In [1]: import numpy as np

In [2]: np.set_printoptions(precision=2, suppress=True, linewidth=140, legacy="1.25")

In [3]: rd = lambda a: np.round(a, 2) + 0

In [4]: m1 = np.diag(20 * np.array([2, -3, -1])) + np.array([[-6, 0, -4], [-5, -5, 6], [7, 5, -5]])

In [5]: m1
Out[5]: 
array([[ 34,   0,  -4],
       [ -5, -65,   6],
       [  7,   5, -25]])

In [6]: hat = np.triu(np.array([[1, -1, 3], [3, -3, 2], [-1, 1, -3]]), 1) + np.eye(3)

In [7]: A2 = hat @ m1 @ np.linalg.inv(hat)

In [8]: rd(np.poly(A2))
Out[8]: array([     1.,     56.,  -1437., -52510.])

In [9]: A2
Out[9]: 
array([[  60.,  140., -545.],
       [   9.,  -46.,   21.],
       [   7.,   12.,  -70.]])

In [10]: np.trace(A2), np.trace(m1)
Out[10]: (-56.0, -56)

In [11]: A2 = np.array([[-2, 3, 2], [-3, -3, 0], [0, 2, -3]])

In [12]: m1 @ A2
Out[12]: 
array([[-68,  94,  80],
       [205, 192, -28],
       [-29, -44,  89]])

In [13]: np.vstack([m1, A2.T]).shape
Out[13]: (6, 3)

In [14]: np.linalg.matrix_rank(m1 @ A2)
Out[14]: 3

In [15]: np.einsum("ik,kj->ji", m1, A2)
Out[15]: 
array([[-68, 205, -29],
       [ 94, 192, -44],
       [ 80, -28,  89]])

In [16]: np.linalg.matrix_rank(np.vstack([m1, A2.T]))
Out[16]: 3

In [17]: A2 = m1[0, 0] * m1[1:] - np.outer(m1[1:, 0], m1[0])

In [18]: A2
Out[18]: 
array([[    0, -2210,   184],
       [    0,   170,  -822]])

In [19]: np.flatnonzero(~A2.round(6).any(axis=1))
Out[19]: array([], dtype=int64)

In [20]: rd(m1[:, 0] / m1[0, 0])
Out[20]: array([ 1.  , -0.15,  0.21])

In [21]: def softmax(z):
    ...:     e = np.exp(z - z.max(axis=-1, keepdims=True))
    ...:     return e / e.sum(axis=-1, keepdims=True)
    ...: 

In [22]: rd(softmax(A2[0]))
Out[22]: array([0., 0., 1.])

In [23]: att = A2 @ A2.T / np.sqrt(3)

In [24]: softmax(att).round(6).argmax(axis=1)
Out[24]: array([0, 1])

In [25]: data = np.loadtxt("case7.csv", delimiter=",")

In [26]: data
Out[26]: 
array([[ 0.,  0.,  0.,  0.],
       [ 2.,  0., -1., -1.],
       [ 0., -2.,  2.,  2.],
       [ 2., -1.,  2.,  1.],
       [ 2.,  0., -1., -1.],
       [ 2.,  0., -1., -1.],
       [ 2., -1.,  2.,  1.],
       [ 0.,  0.,  0.,  0.],
       [ 0.,  0.,  0.,  0.],
       [ 0.,  0.,  0.,  0.],
       [ 2.,  1.,  0., -1.],
       [ 2., -1.,  2.,  1.],
       [ 0.,  0.,  0.,  0.],
       [ 3., -3.,  2.,  1.],
       [ 2.,  1.,  0., -1.]])

In [27]: D = np.linalg.norm(data[:, None] - data[None], axis=-1)

In [28]: rd(np.linalg.norm(data, axis=1))
Out[28]: array([0.  , 2.45, 3.46, 3.16, 2.45, 2.45, 3.16, 0.  , 0.  , 0.  , 2.45, 3.16, 0.  , 4.8 , 2.45])

In [29]: np.linalg.matrix_rank(D ** 2)
Out[29]: 6

In [30]: D.shape
Out[30]: (15, 15)

In [31]: D.mean(axis=1).argmax()
Out[31]: 13

In [32]: x0 = np.array([1, 0, 0, 3])

In [33]: y = data @ x0

In [34]: rd(np.linalg.solve(data.T @ data, data.T @ y))
Out[34]: array([1., 0., 0., 3.])

In [35]: rng = np.random.default_rng(884348)

In [36]: y = y + 0.05 * rng.normal(size=15)

In [37]: rd(y)
Out[37]: array([ 0.02, -1.06,  5.88,  5.04, -1.02, -0.95,  4.99,  0.04, -0.03,  0.02, -1.03,  5.02, -0.04,  5.99, -0.98])

In [38]: c, *_ = np.linalg.lstsq(data, y)

In [39]: rd(c)
Out[39]: array([ 0.98, -0.01,  0.05,  2.92])

In [40]: [round(float(np.linalg.norm(np.linalg.solve(data.T @ data + lam * np.eye(4), data.T @ y))), 2) for lam in (0, 1, 10, 100)]
Out[40]: [3.08, 1.69, 1.41, 0.58]

In [41]: c.round()
Out[41]: array([ 1., -0.,  0.,  3.])

In [42]: rd(data.T @ (y - data @ c))
Out[42]: array([0., 0., 0., 0.])

In [43]: J = np.loadtxt("m.csv", delimiter=",")

In [44]: J
Out[44]: 
array([[2., 1., 0., 0.],
       [0., 2., 1., 0.],
       [0., 0., 2., 1.],
       [0., 0., 0., 2.]])

In [45]: A2 = J / np.sqrt((J ** 2).mean(axis=1, keepdims=True))

In [46]: np.linalg.matrix_rank(J - J.mean(axis=1, keepdims=True))
Out[46]: 3

In [47]: np.linalg.matrix_rank(A2) == np.linalg.matrix_rank(J)
Out[47]: True

In [48]: A2[3]
Out[48]: array([0., 0., 0., 2.])

In [49]: x0 = np.array([-1, 2, 2, -1])

In [50]: y = J @ x0

In [51]: y
Out[51]: array([ 0.,  6.,  3., -2.])

In [52]: rd(np.linalg.solve(J, y))
Out[52]: array([-1.,  2.,  2., -1.])

In [53]: rd(np.linalg.solve(J, y + J[:, 3]))
Out[53]: array([-1.,  2.,  2.,  0.])

In [54]: rd(np.linalg.solve(J.T, J[2]))
Out[54]: array([0., 0., 1., 0.])
